% ipython --no-banner

In [1]: import numpy as np

In [2]: np.set_printoptions(precision=2, suppress=True, linewidth=100)

In [3]: mat = np.load("m.npy")

In [4]: mat
Out[4]: 
array([[ 0.1 ,  0.13, -0.39, -0.64, -0.64],
       [ 0.13,  0.98,  0.06,  0.09,  0.09],
       [-0.39,  0.06,  0.83, -0.28, -0.28],
       [-0.64,  0.09, -0.28,  0.54, -0.46],
       [-0.64,  0.09, -0.28, -0.46,  0.54]])

In [5]: f = np.array([4, 3, 1, 3, 7])

In [6]: out = mat + np.outer(f, np.eye(5)[0])

In [7]: round(float(np.linalg.det(out) / np.linalg.det(mat)), 2), round(float(1 + np.linalg.solve(mat, f)[0]), 2)
Out[7]: (-5.02, -5.02)

In [8]: np.linalg.matrix_rank(out - mat)
Out[8]: np.int64(1)

In [9]: out
Out[9]: 
array([[ 4.1 ,  0.13, -0.39, -0.64, -0.64],
       [ 3.13,  0.98,  0.06,  0.09,  0.09],
       [ 0.61,  0.06,  0.83, -0.28, -0.28],
       [ 2.36,  0.09, -0.28,  0.54, -0.46],
       [ 6.36,  0.09, -0.28, -0.46,  0.54]])

In [10]: x0 = np.array([3, 2, 1, 3, 1])

In [11]: out @ np.ones(5)
Out[11]: array([2.56, 4.35, 0.95, 2.26, 6.26])

In [12]: np.linalg.norm(out @ x0) <= np.linalg.norm(out, 2) * np.linalg.norm(x0) + 1e-9
Out[12]: np.True_

In [13]: np.sign((out @ x0).round(6))
Out[13]: array([1., 1., 1., 1., 1.])

In [14]: (out * x0).sum(axis=1)
Out[14]: array([ 9.61, 11.77,  1.69,  8.15, 18.15])

In [15]: A = np.load("dump.npy")

In [16]: A
Out[16]: 
array([[6, 5, 4, 1, 0, 5],
       [5, 4, 4, 1, 3, 4],
       [4, 4, 6, 2, 1, 3],
       [1, 1, 2, 4, 1, 2],
       [0, 3, 1, 1, 0, 6],
       [5, 4, 3, 2, 6, 6]])

In [17]: A @ A
Out[17]: 
array([[103,  87,  85,  33,  50,  94],
       [ 87,  83,  77,  32,  41,  97],
       [ 85,  77,  82,  35,  38,  82],
       [ 33,  32,  35,  27,  21,  41],
       [ 50,  41,  38,  21,  47,  53],
       [ 94,  97,  82,  41,  53, 126]])

In [18]: np.round(np.abs(np.linalg.eigvals(A)).max(), 2)
Out[18]: np.float64(20.02)

In [19]: assert A == A.T
---------------------------------------------------------------------------
ValueError                                Traceback (most recent call last)
Cell In[19], line 1
----> 1 assert A == A.T

ValueError: The truth value of an array with more than one element is ambiguous. Use a.any() or a.all()

In [20]: np.allclose(A @ A.T, A.T @ A)
Out[20]: True

In [21]: np.round(np.linalg.det(A), 2)
Out[21]: np.float64(-109.0)

In [22]: (A + A.T) / 2
Out[22]: 
array([[6., 5., 4., 1., 0., 5.],
       [5., 4., 4., 1., 3., 4.],
       [4., 4., 6., 2., 1., 3.],
       [1., 1., 2., 4., 1., 2.],
       [0., 3., 1., 1., 0., 6.],
       [5., 4., 3., 2., 6., 6.]])

In [23]: np.linalg.matrix_power(A, 3)
Out[23]: 
array([[1896, 1762, 1668,  730,  943, 2048],
       [1762, 1618, 1538,  687,  940, 1890],
       [1668, 1538, 1494,  668,  840, 1769],
       [ 730,  687,  668,  346,  404,  824],
       [ 943,  940,  840,  404,  500, 1170],
       [2048, 1890, 1769,  824, 1170, 2260]])

In [24]: data = np.load("sample15.npy")

In [25]: data
Out[25]: 
array([[-5, -4, -5, -1],
       [ 5, -3, -1,  3],
       [ 5, -3, -1,  3],
       [ 0,  5,  0, -1],
       [-1,  5, -5, -5],
       [-1,  4,  3, -5],
       [-3,  4,  1, -1]])

In [26]: x0 = np.array([1, 2, 3, 3])

In [27]: y = data @ x0

In [28]: np.linalg.solve(data.T @ data, data.T @ y)
Out[28]: array([1., 2., 3., 3.])

In [29]: np.round(np.linalg.pinv(data) @ data, 2) + 0
Out[29]: 
array([[1., 0., 0., 0.],
       [0., 1., 0., 0.],
       [0., 0., 1., 0.],
       [0., 0., 0., 1.]])

In [30]: np.linalg.lstsq(data, y)[0]
Out[30]: array([1., 2., 3., 3.])

In [31]: rng = np.random.default_rng(560922)

In [32]: y = y + 0.1 * rng.normal(size=7)

In [33]: y
Out[33]: array([-30.99,   4.97,   4.88,   7.  , -20.99,   0.89,   5.  ])

In [34]: b, *_ = np.linalg.lstsq(data, y)

In [35]: b
Out[35]: array([0.99, 2.01, 2.99, 3.02])

In [36]: np.round(data.T @ (y - data @ b), 2) + 0
Out[36]: array([0., 0., 0., 0.])
